$ ipython --no-banner

In [1]: import numpy as np

In [2]: from numpy import linalg as LA

In [3]: np.set_printoptions(suppress=True, linewidth=120)

In [4]: def rnd(a):
   ...:     return np.round(a, 2) + 0
   ...: 

In [5]: M = np.loadtxt("dump.csv", delimiter=",")

In [6]: rnd(M)
Out[6]: 
array([[ 4.33,  0.46,  2.45],
       [ 4.8 ,  1.07,  0.92],
       [ 2.22,  1.88, -4.07],
       [-4.61, -1.62,  1.05],
       [-3.78, -1.89,  2.68],
       [ 4.66,  1.58, -0.87],
       [-1.94, -1.85,  4.22],
       [ 4.64,  0.78,  1.7 ],
       [-2.63, -1.92,  3.8 ],
       [ 4.63,  1.61, -0.97],
       [-4.8 , -1.4 ,  0.16],
       [ 4.78,  1.01,  1.09],
       [-2.13,  0.78, -4.46],
       [ 1.12, -1.15,  4.73],
       [-3.18,  0.29, -3.84],
       [-1.21,  1.12, -4.72],
       [ 0.34,  1.56, -4.74],
       [ 2.84,  1.93, -3.63],
       [-2.68, -1.92,  3.76],
       [ 0.23, -1.42,  4.79],
       [-4.83, -1.19, -0.54],
       [-4.82, -1.32, -0.13]])

In [7]: LA.matrix_rank(M, rtol=0.1)
Out[7]: np.int64(2)

In [8]: [round(float(x), 2) for x in LA.svd(M, compute_uv=False)[:3]]
Out[8]: [17.85, 15.21, 0.0]

In [9]: LA.cond(M) > 100
Out[9]: np.True_

In [10]: G = np.cov(M, rowvar=False)

In [11]: rnd(np.polyfit(M[:, 2], M[:, 1], 1))
Out[11]: array([-0.32, -0.02])

In [12]: np.argsort(-M.std(axis=0).round(6), kind="stable")
Out[12]: array([0, 2, 1])

In [13]: np.argwhere(np.triu(np.abs(np.corrcoef(M.T)) > 0.8, 1))
Out[13]: array([], shape=(0, 2), dtype=int64)

In [14]: rnd(M.std(axis=0))
Out[14]: array([3.58, 1.43, 3.17])

In [15]: rnd(LA.eigvalsh(G)[::-1])
Out[15]: array([15.15, 11.  ,  0.  ])

In [16]: rnd(np.corrcoef(M.T))
Out[16]: 
array([[ 1.  ,  0.73, -0.03],
       [ 0.73,  1.  , -0.71],
       [-0.03, -0.71,  1.  ]])

In [17]: r = LA.matrix_rank(M)

In [18]: r
Out[18]: np.int64(2)

In [19]: null = LA.svd(M)[2][r:].T

In [20]: [int(LA.matrix_rank(M[:, :j + 1])) for j in range(3)]
Out[20]: [1, 2, 2]

In [21]: rnd(null[:, 0] / null[np.abs(null[:, 0]).round(6).argmax(), 0])
Out[21]: array([-0.28,  1.  ,  0.31])

In [22]: rnd(null @ null.T)
Out[22]: 
array([[ 0.07, -0.24, -0.07],
       [-0.24,  0.85,  0.26],
       [-0.07,  0.26,  0.08]])

In [23]: Xc = M - M.mean(axis=0)

In [24]: Uu, s, vt = LA.svd(Xc, full_matrices=False)

In [25]: LA.matrix_rank(Xc)
Out[25]: np.int64(2)

In [26]: rnd((s ** 2).sum() ** 2 / (s ** 4).sum())
Out[26]: np.float64(1.95)

In [27]: (np.sign(Uu[:, 0]) == np.sign(Uu[0, 0])).astype(int)
Out[27]: array([1, 1, 1, 0, 0, 1, 0, 1, 0, 1, 0, 1, 1, 0, 0, 1, 1, 1, 0, 0, 0, 0])

In [28]: rnd(vt[0] * np.sign(vt[0, np.abs(vt[0]).argmax()]))
Out[28]: array([ 0.88,  0.35, -0.33])

In [29]: rnd(s)
Out[29]: array([17.84, 15.2 ,  0.  ])

In [30]: rnd(LA.norm(M, axis=1))
Out[30]: array([5., 5., 5., 5., 5., 5., 5., 5., 5., 5., 5., 5., 5., 5., 5., 5., 5., 5., 5., 5., 5., 5.])

In [31]: rnd(LA.norm(M[1] - M[7]))
Out[31]: np.float64(0.85)

In [32]: m1 = np.load("sample10.npy")

In [33]: m1
Out[33]: 
array([[-1,  0,  0, -1],
       [ 0, -1,  0,  0],
       [ 0,  0, -1,  0],
       [-1,  0,  0, -1]])

In [34]: # symmetric

In [35]: x = np.array([-1, 0, -2, -3])

In [36]: a = np.maximum(m1 @ x, 0)

In [37]: a
Out[37]: array([4, 0, 2, 4])

In [38]: np.maximum(m1 @ (3 * x), 0)
Out[38]: array([12,  0,  6, 12])

In [39]: m1 * (a > 1e-9)[:, None]
Out[39]: 
array([[-1,  0,  0, -1],
       [ 0,  0,  0,  0],
       [ 0,  0, -1,  0],
       [-1,  0,  0, -1]])

In [40]: np.flatnonzero(a > 1e-9)
Out[40]: array([0, 2, 3])

In [41]: np.einsum("ii->", m1)
Out[41]: np.int64(-4)

In [42]: rnd(LA.eigvals(m1).sum().real)
Out[42]: np.float64(-4.0)

In [43]: np.einsum("ij,ji->", m1, m1)
Out[43]: np.int64(6)

In [44]: rnd(LA.eigvals(m1))
Out[44]: array([ 0., -2., -1., -1.])

In [45]: rnd(LA.det(m1.T))
Out[45]: np.float64(0.0)

In [46]: cent = 20 * np.array([[0.3, 0.1, 0.3], [-0.8, 1.5, 1.2], [-0.1, 0.7, -1.1]])

In [47]: rng = np.random.default_rng(9229)

In [48]: z = rng.integers(0, 3, 13)

In [49]: X = cent[z] + rng.normal(size=(13, 3))

In [50]: rnd(X)
Out[50]: 
array([[ -2.04,  14.29, -20.74],
       [  6.03,   2.02,   7.15],
       [  6.98,   3.76,   4.53],
       [ -1.32,  14.99, -21.8 ],
       [  6.45,   2.3 ,   5.52],
       [  6.59,   2.68,   6.18],
       [-14.82,  30.39,  24.51],
       [ -1.06,  13.37, -22.28],
       [ -2.58,  13.11, -21.74],
       [  6.44,   1.08,   6.73],
       [  5.56,   3.32,   6.83],
       [ -2.74,  14.93, -21.64],
       [-16.13,  31.26,  24.78]])

In [51]: cent = X[[0, 9]].astype(float)

In [52]: for _ in range(3):
    ...:     z = LA.norm(X[:, None] - cent, axis=-1).argmin(axis=1)
    ...:     cent = np.array([X[z == j].mean(axis=0) for j in range(2)])
    ...: 

In [53]: z
Out[53]: array([0, 1, 1, 0, 1, 1, 1, 0, 0, 1, 1, 0, 1])

In [54]: np.abs(cent[1] - cent[0]).argmax()
Out[54]: np.int64(2)

In [55]: rnd(cent)
Out[55]: 
array([[ -1.95,  14.14, -21.64],
       [  0.89,   9.6 ,  10.78]])

In [56]: np.bincount(z)
Out[56]: array([5, 8])

In [57]: rnd(cent[1] - cent[0])
Out[57]: array([ 2.84, -4.54, 32.42])

In [58]: O, r_ = LA.qr(X)

In [59]: rnd(r_)
Out[59]: 
array([[ 27.27, -36.54, -11.74],
       [  0.  , -40.13,   8.68],
       [  0.  ,   0.  , -59.8 ]])

In [60]: rnd(O)
Out[60]: 
array([[-0.07, -0.29,  0.32],
       [ 0.22, -0.25, -0.2 ],
       [ 0.26, -0.33, -0.17],
       [-0.05, -0.33,  0.33],
       [ 0.24, -0.27, -0.18],
       [ 0.24, -0.29, -0.19],
       [-0.54, -0.26, -0.34],
       [-0.04, -0.3 ,  0.34],
       [-0.09, -0.24,  0.35],
       [ 0.24, -0.24, -0.19],
       [ 0.2 , -0.27, -0.19],
       [-0.1 , -0.28,  0.34],
       [-0.59, -0.24, -0.33]])

In [61]: O.shape, r_.shape
Out[61]: ((13, 3), (3, 3))

In [62]: rnd(abs(r_[0, 0])), rnd(LA.norm(X[:, 0]))
Out[62]: (np.float64(27.27), np.float64(27.27))

In [63]: Xc = (O - O.mean(axis=0)) / O.std(axis=0)

In [64]: np.argwhere(np.abs(Xc) > 2)
Out[64]: array([[12,  0]])

In [65]: b = LA.lstsq(np.delete(Xc, 0, axis=1), Xc[:, 0])[0]

In [66]: rnd(1 - np.var(Xc[:, 0] - np.delete(Xc, 0, axis=1) @ b))
Out[66]: np.float64(0.08)

In [67]: z = rng.permutation(3)

In [68]: out = X[:, z] * rng.choice([-1, 1], 3)

In [69]: rnd(out)
Out[69]: 
array([[ -2.04,  14.29,  20.74],
       [  6.03,   2.02,  -7.15],
       [  6.98,   3.76,  -4.53],
       [ -1.32,  14.99,  21.8 ],
       [  6.45,   2.3 ,  -5.52],
       [  6.59,   2.68,  -6.18],
       [-14.82,  30.39, -24.51],
       [ -1.06,  13.37,  22.28],
       [ -2.58,  13.11,  21.74],
       [  6.44,   1.08,  -6.73],
       [  5.56,   3.32,  -6.83],
       [ -2.74,  14.93,  21.64],
       [-16.13,  31.26, -24.78]])

In [70]: Uu, _, vt = LA.svd(X.T @ out)

In [71]: rnd(Uu @ vt)
Out[71]: 
array([[ 1.,  0.,  0.],
       [ 0.,  1.,  0.],
       [ 0.,  0., -1.]])

In [72]: z
Out[72]: array([0, 1, 2])

In [73]: rnd(LA.lstsq(X, out)[0])
Out[73]: 
array([[ 1.,  0.,  0.],
       [ 0.,  1.,  0.],
       [ 0.,  0., -1.]])

In [74]: mat = np.load("m.npy")

In [75]: mat
Out[75]: 
array([[-1,  4, -4, -4],
       [ 4, -1,  4, -4],
       [-4,  4, -1,  4],
       [-4, -4,  4, -1]])

In [76]: # symmetric, so the eigenvalues are real

In [77]: f, r1 = mat[1], mat[2]

In [78]: f @ f
Out[78]: np.int64(49)

In [79]: pr = (f @ r1) / (f @ f) * f

In [80]: LA.matrix_rank(np.outer(f, r1))
Out[80]: np.int64(1)

In [81]: rnd(pr)
Out[81]: array([-3.27,  0.82, -3.27,  3.27])

In [82]: out = LA.inv(mat)

In [83]: rnd(LA.slogdet(mat)[0])
Out[83]: np.float64(1.0)

In [84]: rnd(LA.inv(out))
Out[84]: 
array([[-1.,  4., -4., -4.],
       [ 4., -1.,  4., -4.],
       [-4.,  4., -1.,  4.],
       [-4., -4.,  4., -1.]])

In [85]: rnd(out)
Out[85]: 
array([[-0.07,  0.05, -0.05, -0.13],
       [ 0.05,  0.15,  0.19, -0.05],
       [-0.05,  0.19,  0.15,  0.05],
       [-0.13, -0.05,  0.05, -0.07]])

In [86]: rnd(LA.det(mat) * LA.det(out))
Out[86]: np.float64(1.0)

In [87]: rnd(LA.cond(mat))
Out[87]: np.float64(3.31)

In [88]: W0 = np.load("w.npy")

In [89]: W0
Out[89]: 
array([[0, 1, 3, 2],
       [0, 0, 3, 0],
       [0, 0, 0, 2],
       [0, 0, 0, 0]])

In [90]: # rows and columns are dependent

In [91]: proj = np.triu(np.array([[7, -9, -7, -3], [3, 6, -2, 0], [-9, 1, 7, -1], [-2, 0, 3, 6]]), 1) + np.eye(4)

In [92]: out = proj @ W0 @ LA.inv(proj)

In [93]: proj @ W0 - W0 @ proj
Out[93]: 
array([[  0.,   0., -25., -11.],
       [  0.,   0.,   0.,  -1.],
       [  0.,   0.,   0.,   0.],
       [  0.,   0.,   0.,   0.]])

In [94]: data = np.loadtxt("layer7.csv", delimiter=",")

In [95]: rnd(data)
Out[95]: 
array([[-0.67, -0.36,  0.65],
       [ 0.17, -0.93, -0.33],
       [ 0.72, -0.11,  0.68]])

In [96]: # keeps lengths

In [97]: W = np.array([[-3, -2, 1, 1, 2, 2], [-3, 2, 2, 2, -2, 3], [0, 2, 0, -1, -1, 0]])

In [98]: b = np.array([1, 0, 0, 0, 0, 3])

In [99]: H = np.maximum(data @ W + b, 0)

In [100]: rnd((H > 0).mean(axis=0))
Out[100]: array([0.67, 0.33, 0.33, 0.  , 0.67, 1.  ])

In [101]: rnd(H)
Out[101]: 
array([[4.07, 1.93, 0.  , 0.  , 0.  , 0.59],
       [3.28, 0.  , 0.  , 0.  , 2.52, 0.55],
       [0.  , 0.  , 0.49, 0.  , 1.  , 4.1 ]])

In [102]: LA.matrix_rank(H)
Out[102]: np.int64(3)

In [103]: cent = np.array([[2, 2], [2, 1], [2, 1], [0, 1], [1, 1], [2, 1]])

In [104]: (H @ cent).round(6).argmax(axis=1)
Out[104]: array([0, 0, 0])

In [105]: rnd(H @ cent)
Out[105]: 
array([[13.2 , 10.67],
       [10.19,  9.64],
       [10.2 ,  5.6 ]])

In [106]: W @ cent
Out[106]: 
array([[-2, -2],
       [ 6,  1],
       [ 3,  0]])

In [107]: def softmax(z):
     ...:     e = np.exp(z - z.max(axis=-1, keepdims=True))
     ...:     return e / e.sum(axis=-1, keepdims=True)
     ...: 

In [108]: rnd(softmax(H).sum(axis=1))
Out[108]: array([1., 1., 1.])

In [109]: rnd(softmax(H[1] + -2))
Out[109]: array([0.61, 0.02, 0.02, 0.02, 0.28, 0.04])

In [110]: att = H @ H.T / np.sqrt(6)

In [111]: rnd(softmax(att + np.triu(np.full(att.shape, -np.inf), 1)))
Out[111]: 
array([[1.  , 0.  , 0.  ],
       [0.18, 0.82, 0.  ],
       [0.  , 0.  , 0.99]])

In [112]: rnd(softmax(att))
Out[112]: 
array([[0.94, 0.05, 0.  ],
       [0.18, 0.82, 0.  ],
       [0.  , 0.  , 0.99]])

In [113]: rnd(softmax(att)[1] @ H)
Out[113]: array([3.41, 0.34, 0.  , 0.  , 2.07, 0.58])

In [114]: softmax(att).round(6).argmax(axis=1)
Out[114]: array([0, 1, 2])

In [115]: out = np.array([[1, 1, 2], [2, 0, 3]])

In [116]: cent = np.kron(out, data)

In [117]: cent.shape
Out[117]: (6, 9)

In [118]: x = np.array([2, 1, -3])

In [119]: target = data @ x

In [120]: rnd(target)
Out[120]: array([-3.65,  0.41, -0.7 ])

In [121]: rnd(LA.solve(data, target + data[:, 2]))
Out[121]: array([ 2.,  1., -2.])

In [122]: rnd(LA.solve(data, target))
Out[122]: array([ 2.,  1., -3.])

In [123]: rnd(LA.solve(data.T, data[1]))
Out[123]: array([0., 1., 0.])

In [124]: J = np.array([[1, 0], [0, 1]])

In [125]: # triangular, det is the product of the diagonal

In [126]: ev, V = LA.eig(J)

In [127]: rnd(np.sort(LA.eigvals(J @ J)))
Out[127]: array([1., 1.])

In [128]: ev
Out[128]: array([1., 1.])

In [129]: J @ np.ones(2)
Out[129]: array([1., 1.])

In [130]: LA.matrix_power(J, 100)
Out[130]: 
array([[1, 0],
       [0, 1]])

In [131]: J.sum(axis=1)
Out[131]: array([1, 1])

In [132]: LA.matrix_power(J, 2)
Out[132]: 
array([[1, 0],
       [0, 1]])

In [133]: rnd(np.sort(np.abs(LA.eigvals(J)))[::-1])
Out[133]: array([1., 1.])

In [134]: pr = np.eye(2)[0]

In [135]: for _ in range(6):
     ...:     pr = pr @ J
     ...:     print(pr.round(2))
     ...: 
[1. 0.]
[1. 0.]
[1. 0.]
[1. 0.]
[1. 0.]
[1. 0.]

In [136]: J @ J
Out[136]: 
array([[1, 0],
       [0, 1]])

In [137]: rnd(np.sort(LA.eigvals(J)))
Out[137]: array([1., 1.])

In [138]: LA.matrix_rank(J - J[0, 0] * np.eye(2))
Out[138]: np.int64(0)

In [139]: np.prod(np.diag(J)), rnd(LA.det(J))
Out[139]: (np.int64(1), np.float64(1.0))

In [140]: LA.matrix_power(J - np.diag(np.diag(J)), 2)
Out[140]: 
array([[0, 0],
       [0, 0]])

In [141]: [int(LA.matrix_rank(LA.matrix_power(J, p))) for p in range(1, 3)]
Out[141]: [2, 2]

In [142]: x = np.array([1, 1])

In [143]: np.einsum("ij,j->i", J, x)
Out[143]: array([1, 1])

In [144]: (J @ x).argmax()
Out[144]: np.int64(0)

In [145]: O, _ = LA.qr(np.array([[-0.5], [0.3], [0.5], [-1.3]]))

In [146]: F = O @ O.T

In [147]: rnd(F)
Out[147]: 
array([[ 0.11, -0.07, -0.11,  0.29],
       [-0.07,  0.04,  0.07, -0.17],
       [-0.11,  0.07,  0.11, -0.29],
       [ 0.29, -0.17, -0.29,  0.74]])

In [148]: # rank 1

In [149]: ev, V = LA.eigh(F)

In [150]: x = np.array([-4, 1, -3, 7])

In [151]: rnd(V * np.abs(ev) @ V.T)
Out[151]: 
array([[ 0.11, -0.07, -0.11,  0.29],
       [-0.07,  0.04,  0.07, -0.17],
       [-0.11,  0.07,  0.11, -0.29],
       [ 0.29, -0.17, -0.29,  0.74]])

In [152]: (np.sign(V[:, -1].round(6)) == np.sign(V[0, -1].round(6))).astype(int)
Out[152]: array([1, 0, 0, 1])

In [153]: rnd(x @ F @ x / (x @ x)), rnd(ev[0]), ev[-1]
Out[153]: (np.float64(0.4), np.float64(0.0), np.float64(1.0))
